$ python3 -q
>>> import numpy as np
>>> import numpy.linalg as la
>>> np.set_printoptions(suppress=True, linewidth=160)
>>> def tidy(a):
...     return np.round(a, 1) + 0
... 
>>> arr = np.array([[0.5, 1.6, -0.3],
...     [1.2, 3.0, -1.4],
...     [0.5, 3.0, -1.2],
...     [2.8, 8.3, -2.5],
...     [1.7, 4.7, -2.0],
...     [0.2, 1.5, -0.8],
...     [0.1, 1.2, 0.2],
...     [1.4, 4.1, -1.8],
...     [-0.6, -1.9, 0.5],
...     [1.0, 3.4, -1.0],
...     [0.8, 3.1, -1.0],
...     [-1.1, -2.1, 0.8],
...     [-1.5, -4.0, 1.1],
...     [1.0, 2.6, -1.4],
...     [-1.0, -1.4, 0.0],
...     [-0.9, -3.6, 1.3],
...     [1.3, 4.4, -1.8],
...     [-1.7, -3.1, 0.8],
...     [0.8, 2.4, -0.7],
...     [-0.1, 0.7, -0.3],
...     [1.0, 2.3, -0.6]])
>>> Ac = arr - arr.mean(axis=0)
>>> V = la.svd(Ac)[2][:1]
>>> B = Ac - Ac @ V.T @ V
>>> print(tidy(B.std(axis=0)))
[0.2 0.1 0.3]
>>> C = arr[[17, 13]].astype(float)
>>> for _ in range(5):
...     idx = la.norm(arr[:, None] - C, axis=-1).argmin(axis=1)
...     C = np.array([arr[idx == j].mean(axis=0) for j in range(2)])
... 
>>> print(idx)
[1 1 1 1 1 1 1 1 0 1 1 0 0 1 0 0 1 0 1 1 1]
>>> print(np.abs(C[1] - C[0]).argmax())
1
>>> print(np.bincount(idx))
[ 6 15]
>>> print(tidy(C))
[[-1.1 -2.7  0.8]
 [ 0.9  3.1 -1.1]]
>>> r0, r1 = C[1], C[0]
>>> print(tidy(r0 @ r0))
11.6
>>> print(tidy(r0 @ r1))
-10.2
>>> pr = (r0 @ r1) / (r0 @ r0) * r0
>>> print(tidy(np.outer(r0, r1)))
[[-1.1 -2.5  0.7]
 [-3.5 -8.3  2.3]
 [ 1.3  3.  -0.8]]
>>> print(tidy(pr))
[-0.8 -2.7  1. ]
>>> print(tidy(la.norm(r0 + r1) ** 2 + la.norm(r0 - r1) ** 2))
41.4
>>> print(tidy((r1 - pr) @ r0))
0.0
>>> print(tidy(r1 - pr))
[-0.3  0.  -0.2]
>>> B = np.c_[arr[:, :1] @ np.array([[3]]), np.array([-2, -1, -5, 2, -2, -2, 1, -4, 0, -3, 1, -2, -4, 1, 3, -5, -1, 0, 2, -3, -1])]
>>> print(tidy(B))
[[ 1.5 -2. ]
 [ 3.6 -1. ]
 [ 1.5 -5. ]
 [ 8.4  2. ]
 [ 5.1 -2. ]
 [ 0.6 -2. ]
 [ 0.3  1. ]
 [ 4.2 -4. ]
 [-1.8  0. ]
 [ 3.  -3. ]
 [ 2.4  1. ]
 [-3.3 -2. ]
 [-4.5 -4. ]
 [ 3.   1. ]
 [-3.   3. ]
 [-2.7 -5. ]
 [ 3.9 -1. ]
 [-5.1  0. ]
 [ 2.4  2. ]
 [-0.3 -3. ]
 [ 3.  -1. ]]
>>> print(la.matrix_rank(B))
2
>>> print(tidy(la.norm(B - arr @ la.lstsq(arr, B)[0], axis=0)))
[ 0.  11.4]
>>> print(tidy(la.lstsq(arr, B[:, 0])[0]))
[3. 0. 0.]
>>> K = np.array([[1, 0, 0], [0, 0, 1], [0, 1, 0]])
>>> B = K / la.norm(K, axis=1, keepdims=True)
>>> cov = B @ B.T
>>> print(tidy(la.norm(B, axis=1)))
[1. 1. 1.]
>>> print(cov[1])
[0. 1. 0.]
>>> print((cov - 2 * np.eye(3)).round(6).argmax(axis=1))
[1 0 0]
>>> print(tidy(la.norm(K, axis=0)))
[1. 1. 1.]
>>> print(K.T @ K)
[[1 0 0]
 [0 1 0]
 [0 0 1]]
>>> print(tidy(la.svd(K, compute_uv=False)))
[1. 1. 1.]
>>> print(K @ K.T)
[[1 0 0]
 [0 1 0]
 [0 0 1]]
>>> print(tidy(la.pinv(K)))
[[1. 0. 0.]
 [0. 0. 1.]
 [0. 1. 0.]]
>>> print(K.sum(axis=1))
[1 1 1]
>>> print(la.matrix_power(K, 2))
[[1 0 0]
 [0 1 0]
 [0 0 1]]
>>> print(la.matrix_power(K, 100))
[[1 0 0]
 [0 1 0]
 [0 0 1]]
>>> print(tidy(np.sort(np.abs(la.eigvals(K)))[::-1]))
[1. 1. 1.]
>>> pr = np.eye(3)[1]
>>> for _ in range(5):
...     pr = pr @ K
...     print(pr.round(1))
... 
[0. 0. 1.]
[0. 1. 0.]
[0. 0. 1.]
[0. 1. 0.]
[0. 0. 1.]
>>> print(np.poly(K))
[ 1. -1. -1.  1.]
>>> print(tidy(la.eigvals(K).sum().real))
1.0
>>> print(np.einsum("ii->", K))
1
>>> print(tidy(la.det(K.T)))
-1.0
>>> A = np.array([[-1, 8, -1, 8, -1, 8],
...     [5, -6, 5, -6, 5, -6],
...     [6, 2, 6, 2, 6, 2],
...     [-1, 8, -1, 8, -1, 8],
...     [5, -6, 5, -6, 5, -6],
...     [6, 2, 6, 2, 6, 2]])
>>> U, sigma, vt = la.svd(A)
>>> print(np.argmax(sigma[:-1] / (sigma[1:] + 1e-6)) + 1)
2
>>> B = U[:, :2] @ np.diag(sigma[:2]) @ vt[:2]
>>> print(tidy(B))
[[-1.  8. -1.  8. -1.  8.]
 [ 5. -6.  5. -6.  5. -6.]
 [ 6.  2.  6.  2.  6.  2.]
 [-1.  8. -1.  8. -1.  8.]
 [ 5. -6.  5. -6.  5. -6.]
 [ 6.  2.  6.  2.  6.  2.]]
>>> print(tidy(np.abs(A - B).max()))
0.0
>>> print(tidy(la.norm(A - B, 2)), tidy(sigma[2]))
0.0 0.0
>>> rng = np.random.default_rng(26)
>>> idx = rng.permutation(6)
>>> print(idx)
[0 3 5 2 1 4]
>>> B = A[idx][:, idx]
>>> print(tidy(la.det(B)), tidy(la.det(A[idx])))
0.0 0.0
>>> print(B)
[[-1  8  8 -1  8 -1]
 [-1  8  8 -1  8 -1]
 [ 6  2  2  6  2  6]
 [ 6  2  2  6  2  6]
 [ 5 -6 -6  5 -6  5]
 [ 5 -6 -6  5 -6  5]]
>>> B = A + rng.integers(-2, 3, (6, 2)) @ rng.integers(-2, 3, (2, 6))
>>> print(B)
[[  0  14   1   2  -1   7]
 [  4 -10   5  -2   5  -6]
 [  6  -2   2   6   6   4]
 [ -3   4   3  12  -1   6]
 [  4 -10   5  -2   5  -6]
 [  4   2  14   2   6  -2]]
>>> print(tidy(la.svd(B - A, compute_uv=False)))
[14.4 11.3  0.   0.   0.   0. ]
>>> print(la.matrix_rank(B - A, tol=1e-8))
2
>>> print(B - A)
[[ 1  6  2 -6  0 -1]
 [-1 -4  0  4  0  0]
 [ 0 -4 -4  4  0  2]
 [-2 -4  4  4  0 -2]
 [-1 -4  0  4  0  0]
 [-2  0  8  0  0 -4]]
>>> Ac = (arr - arr.mean(axis=0)) / arr.std(axis=0)
>>> print(tidy(Ac.std(axis=0)))
[1. 1. 1.]
>>> print(np.argwhere(np.abs(Ac) > 2))
[[3 0]
 [3 1]]
>>> beta = la.lstsq(np.delete(Ac, 0, axis=1), Ac[:, 0])[0]
>>> print(np.abs(beta).argmax())
0
>>> print(tidy(beta))
[1. 0.]
>>> m1 = rng.normal(size=(22, 3)) + 10 * np.array([1, -2, -2])
>>> print(tidy(m1))
[[  9.9 -20.4 -21.6]
 [  8.  -19.9 -21. ]
 [ 10.4 -20.8 -19.2]
 [ 10.9 -19.6 -21.2]
 [  8.  -17.9 -20.1]
 [ 12.  -20.2 -21.2]
 [ 10.  -21.2 -20. ]
 [ 11.6 -19.1 -16.9]
 [ 10.4 -19.7 -20.9]
 [  9.1 -19.7 -20.9]
 [  9.7 -20.3 -21.2]
 [ 12.3 -21.9 -19.8]
 [ 11.  -18.9 -20.4]
 [  9.  -17.5 -17.8]
 [ 10.2 -19.9 -19.9]
 [  8.9 -20.  -18.9]
 [ 10.8 -20.9 -19.2]
 [  9.2 -21.6 -19.6]
 [ 10.7 -18.5 -20.8]
 [ 11.1 -19.4 -19.7]
 [  9.6 -20.2 -19.5]
 [ 10.4 -21.2 -20.6]]
>>> x0 = np.array([0, 2, 0])
>>> rhs = m1 @ x0
>>> print(tidy(la.solve(m1.T @ m1, m1.T @ rhs)))
[0. 2. 0.]
>>> print(tidy(la.pinv(m1) @ m1))
[[1. 0. 0.]
 [0. 1. 0.]
 [0. 0. 1.]]
>>> print(tidy(la.lstsq(m1, rhs)[0]))
[0. 2. 0.]
>>> rhs = rhs + 0.3 * rng.normal(size=22)
>>> print(tidy(rhs))
[-40.9 -39.4 -41.5 -39.2 -35.8 -40.  -42.6 -38.4 -39.4 -39.3 -40.6 -44.  -37.9 -34.9 -39.7 -39.9 -42.2 -43.3 -36.6 -39.  -39.9 -42.3]
>>> beta, *_ = la.lstsq(m1, rhs)
>>> print(tidy(m1.T @ (rhs - m1 @ beta)))
[0. 0. 0.]
>>> print(tidy(beta))
[0. 2. 0.]
>>> U, sigma, vt = la.svd(m1, full_matrices=False)
>>> print(tidy(U.T @ m1 @ vt.T))
[[140.9   0.    0. ]
 [  0.    5.6   0. ]
 [  0.    0.    4.3]]
>>> print(tidy(vt @ vt.T))
[[1. 0. 0.]
 [0. 1. 0.]
 [0. 0. 1.]]
>>> print(np.allclose(U * sigma @ vt, m1))
True
>>> print(tidy(sigma / sigma[0]))
[1. 0. 0.]
>>> print(tidy(U.T @ U))
[[1. 0. 0.]
 [0. 1. 0.]
 [0. 0. 1.]]
>>> print(tidy(np.sqrt((sigma ** 2).sum())), tidy(la.norm(m1)))
141.1 141.1
>>> M = np.array([[-3, -2, 0, -3], [-2, -3, -2, 0], [0, -2, -3, -2], [-3, 0, -2, -3]])
>>> print(np.all(la.eigvalsh(M) > 0))
False
>>> print(tidy(la.eigvalsh(M).min()))
-7.6
>>> data = np.triu(rng.random((5, 5)) < 0.5, 1).astype(int)
>>> data = data + data.T
>>> print(data)
[[0 0 1 0 1]
 [0 0 1 1 1]
 [1 1 0 0 0]
 [0 1 0 0 0]
 [1 1 0 0 0]]
>>> U, sigma, vt = la.svd(data)
>>> print(tidy(sigma))
[2.1 2.1 0.7 0.7 0. ]
>>> print(np.argmax(sigma[:-1] / (sigma[1:] + 1e-6)) + 1)
4
>>> B = U[:, :4] @ np.diag(sigma[:4]) @ vt[:4]
>>> print(tidy(B))
[[0. 0. 1. 0. 1.]
 [0. 0. 1. 1. 1.]
 [1. 1. 0. 0. 0.]
 [0. 1. 0. 0. 0.]
 [1. 1. 0. 0. 0.]]
>>> print(tidy(np.abs(data - B).max()))
0.0
>>> print(tidy(la.norm(data - B, 2)), tidy(sigma[4]))
0.0 0.0
>>> print(tidy(la.norm(data - B) / la.norm(data)))
0.0
>>> print(tidy(la.det(data[::-1])))
0.0
>>> print(tidy(la.eigvals(data).sum().real))
0.0
>>> print(tidy(la.det(2 * data)), tidy(la.det(data)))
0.0 0.0
>>> print(np.einsum("ii->", data))
0
>>> print(la.cond(data) > 100)
True
>>> print(tidy(la.norm(data, 2) / la.norm(data)))
0.7
>>> print(la.matrix_rank(data, rtol=0.1))
4
>>> print(np.argwhere(np.triu(data)))
[[0 2]
 [0 4]
 [1 2]
 [1 3]
 [1 4]]
>>> print(data.sum(axis=0))
[2 3 2 1 2]
>>> Lm = np.diag(data.sum(axis=1)) - data
>>> print(round(la.det(Lm[1:, 1:])))
4
>>> print(Lm)
[[ 2  0 -1  0 -1]
 [ 0  3 -1 -1 -1]
 [-1 -1  2  0  0]
 [ 0 -1  0  1  0]
 [-1 -1  0  0  2]]
>>> idx = rng.integers(0, 2, 3)
>>> mat = np.array([[-2, 0, 2], [-2, -2, 2], [0, -2, 0]]) * (idx[:, None] == idx)
>>> print(mat)
[[-2  0  2]
 [ 0 -2  0]
 [ 0  0  0]]
>>> print(np.trace(mat))
-4
>>> print((mat + mat.T) / 2)
[[-2.  0.  1.]
 [ 0. -2.  0.]
 [ 1.  0.  0.]]
>>> print(la.matrix_power(mat, 3))
[[-8  0  8]
 [ 0 -8  0]
 [ 0  0  0]]
>>> print(tidy(la.det(mat)))
0.0
>>> print(mat @ mat)
[[ 4  0 -4]
 [ 0  4  0]
 [ 0  0  0]]
>>> U, sigma, vt = la.svd(mat)
>>> print(np.argmax(sigma[:-1] / (sigma[1:] + 1e-6)) + 1)
2
>>> B = U[:, :2] @ np.diag(sigma[:2]) @ vt[:2]
>>> print(np.abs(mat - B).max())
0.0
>>> print(tidy(la.norm(mat - B) / la.norm(mat)))
0.0
>>> idx = rng.permutation(3)
>>> print(idx)
[2 1 0]
>>> B = mat[idx][:, idx]
>>> print(tidy(la.det(B)), tidy(la.det(mat[idx])))
0.0 0.0
>>> print(np.allclose(B, mat))
False
>>> T = np.stack([mat, -1 * mat, mat[::-1]])
>>> print(la.matrix_rank(T))
[2 2 2]
>>> print(T.sum(axis=0))
[[ 0  0  0]
 [ 0 -2  0]
 [-2  0  2]]
>>> print(T.shape)
(3, 3, 3)
>>> print(tidy(la.norm(T, axis=(1, 2))))
[3.5 3.5 3.5]
>>> print(la.matrix_rank(T.reshape(3, -1)))
2
>>> B = np.array([[-1]])
>>> C = np.array([[4, 2], [-1, -8]])
>>> E = np.block([[B, np.zeros((1, 2))], [np.zeros((2, 1)), C]])
>>> print(E)
[[-1.  0.  0.]
 [ 0.  4.  2.]
 [ 0. -1. -8.]]
>>> O, V = la.qr(E[:, :1])[0], la.qr(E[:, 1:])[0]
>>> sigma = la.svd(O.T @ V, compute_uv=False)
>>> print(np.degrees(np.arccos(sigma.clip(0, 1))))
[90.]
>>> print(tidy(sigma))
[0.]
>>> print((sigma > 0.9).sum())
0
>>> B = E + rng.integers(-2, 3, (3, 2)) @ rng.integers(-2, 3, (2, 3))
>>> print(B)
[[  0.   1.   0.]
 [ -4.   6.   8.]
 [  3.  -2. -12.]]
>>> print(la.matrix_rank(B - E, tol=1e-8))
2
>>> print(B - E)
[[ 1.  1.  0.]
 [-4.  2.  6.]
 [ 3. -1. -4.]]
>>> print(np.abs(B - E).sum(axis=1))
[ 2. 12.  8.]
>>> print(E @ E)
[[ 1.  0.  0.]
 [ 0. 14. -8.]
 [ 0.  4. 62.]]
>>> print((la.matrix_power((E != 0) + (E.T != 0) + np.eye(3), 3) > 0).astype(int))
[[1 0 0]
 [0 1 1]
 [0 1 1]]
>>> B = E[0, 0] * E[1:] - np.outer(E[1:, 0], E[0])
>>> print(B)
[[ 0. -4. -2.]
 [ 0.  1.  8.]]
>>> print(np.flatnonzero(~B.round(6).any(axis=1)))
[]
>>> print(la.matrix_rank(B), la.matrix_rank(E))
2 3
>>> print(E[:, 0] / E[0, 0])
[ 1. -0. -0.]
>>> B = la.inv(E)
>>> print(np.allclose(B, E.T))
False
>>> print((np.abs(B) > 1e-9).astype(int))
[[1 0 0]
 [0 1 1]
 [0 1 1]]
>>> print(E @ B)
[[1. 0. 0.]
 [0. 1. 0.]
 [0. 0. 1.]]
>>> print(tidy(B))
[[-1.   0.   0. ]
 [ 0.   0.3  0.1]
 [ 0.   0.  -0.1]]
